% ipython --no-banner

In [1]: import numpy as np

In [2]: np.set_printoptions(suppress=True, linewidth=160)

In [3]: E = np.array([[-2, -2, 3, 3, -1, -1],
   ...:     [0, 1, 3, -3, -2, 3],
   ...:     [1, -3, -1, 3, 2, 0],
   ...:     [3, -3, 3, -1, -1, -3],
   ...:     [3, 1, 2, 1, -3, -2],
   ...:     [0, 1, 2, 3, -1, 0]])

In [4]: E
Out[4]: 
array([[-2, -2,  3,  3, -1, -1],
       [ 0,  1,  3, -3, -2,  3],
       [ 1, -3, -1,  3,  2,  0],
       [ 3, -3,  3, -1, -1, -3],
       [ 3,  1,  2,  1, -3, -2],
       [ 0,  1,  2,  3, -1,  0]])

In [5]: np.linalg.matrix_power(E, 3)
Out[5]: 
array([[   9,  -18,    5,   41,  -27,  -99],
       [  95,   25,   77,  -21,  -68,  -50],
       [ -10, -110,  -33,    4,   55,  -51],
       [ 106,   -4,    2,  -35,  -40, -134],
       [  56,   -2,  -60,   52,   22,  -71],
       [  -5,  -54,  -36,   84,   37,  -54]])

In [6]: E @ E
Out[6]: 
array([[ 13, -18, -10,   2,  13, -11],
       [-12,   2,  -7,  16,  10,  16],
       [ 12,  -9,   8,   8,  -6, -23],
       [ -9, -19, -14,  18,  16,  -7],
       [-10, -19,   3,   2,   9,   3],
       [  8, -15,   8,  -1,   2,  -4]])

In [7]: (E - E.T) / 2
Out[7]: 
array([[ 0. , -1. ,  1. ,  0. , -2. , -0.5],
       [ 1. ,  0. ,  3. ,  0. , -1.5,  1. ],
       [-1. , -3. ,  0. ,  0. ,  0. , -1. ],
       [ 0. ,  0. ,  0. ,  0. , -1. , -3. ],
       [ 2. ,  1.5,  0. ,  1. ,  0. , -0.5],
       [ 0.5, -1. ,  1. ,  3. ,  0.5,  0. ]])

In [8]: np.round(np.sort(np.abs(np.linalg.eigvals(E))), 2)
Out[8]: array([1.03, 4.13, 4.6 , 4.6 , 5.04, 5.04])

In [9]: (E + E.T) / 2
Out[9]: 
array([[-2. , -1. ,  2. ,  3. ,  1. , -0.5],
       [-1. ,  1. ,  0. , -3. , -0.5,  2. ],
       [ 2. ,  0. , -1. ,  3. ,  2. ,  1. ],
       [ 3. , -3. ,  3. , -1. ,  0. ,  0. ],
       [ 1. , -0.5,  2. ,  0. , -3. , -1.5],
       [-0.5,  2. ,  1. ,  0. , -1.5,  0. ]])

In [10]: np.trace(E)
Out[10]: np.int64(-6)

In [11]: round(float(np.linalg.det(E)), 2)
Out[11]: 2301.0

In [12]: np.allclose(E @ E.T, E.T @ E)
Out[12]: False

In [13]: round(np.abs(np.linalg.eigvals(E)).max(), 2)
Out[13]: np.float64(5.04)

In [14]: ang = np.radians(15)

In [15]: r_ = np.eye(6)

In [16]: r_[2, 2] = r_[4, 4] = np.cos(ang)

In [17]: r_[2, 4], r_[4, 2] = -np.sin(ang), np.sin(ang)

In [18]: r_.round(2)
Out[18]: 
array([[ 1.  ,  0.  ,  0.  ,  0.  ,  0.  ,  0.  ],
       [ 0.  ,  1.  ,  0.  ,  0.  ,  0.  ,  0.  ],
       [ 0.  ,  0.  ,  0.97,  0.  , -0.26,  0.  ],
       [ 0.  ,  0.  ,  0.  ,  1.  ,  0.  ,  0.  ],
       [ 0.  ,  0.  ,  0.26,  0.  ,  0.97,  0.  ],
       [ 0.  ,  0.  ,  0.  ,  0.  ,  0.  ,  1.  ]])

In [19]: other = E @ r_.T

In [20]: other.round(2)
Out[20]: 
array([[-2.  , -2.  ,  3.16,  3.  , -0.19, -1.  ],
       [ 0.  ,  1.  ,  3.42, -3.  , -1.16,  3.  ],
       [ 1.  , -3.  , -1.48,  3.  ,  1.67,  0.  ],
       [ 3.  , -3.  ,  3.16, -1.  , -0.19, -3.  ],
       [ 3.  ,  1.  ,  2.71,  1.  , -2.38, -2.  ],
       [ 0.  ,  1.  ,  2.19,  3.  , -0.45,  0.  ]])

In [21]: np.allclose(E @ E.T, other @ other.T)
Out[21]: True

In [22]: np.round(np.linalg.svd(E, compute_uv=False), 2), np.round(np.linalg.svd(other, compute_uv=False), 2)
Out[22]: 
(array([7.87, 7.14, 5.3 , 4.14, 2.55, 0.73]),
 array([7.87, 7.14, 5.3 , 4.14, 2.55, 0.73]))

In [23]: np.allclose(np.linalg.norm(E, axis=1), np.linalg.norm(other, axis=1))
Out[23]: True

In [24]: np.round(np.abs(other - E).max(axis=0), 2)
Out[24]: array([0.  , 0.  , 0.71, 0.  , 0.84, 0.  ])

In [25]: round(np.linalg.det(r_), 2), np.round(np.trace(r_), 2)
Out[25]: (np.float64(1.0), np.float64(5.93))
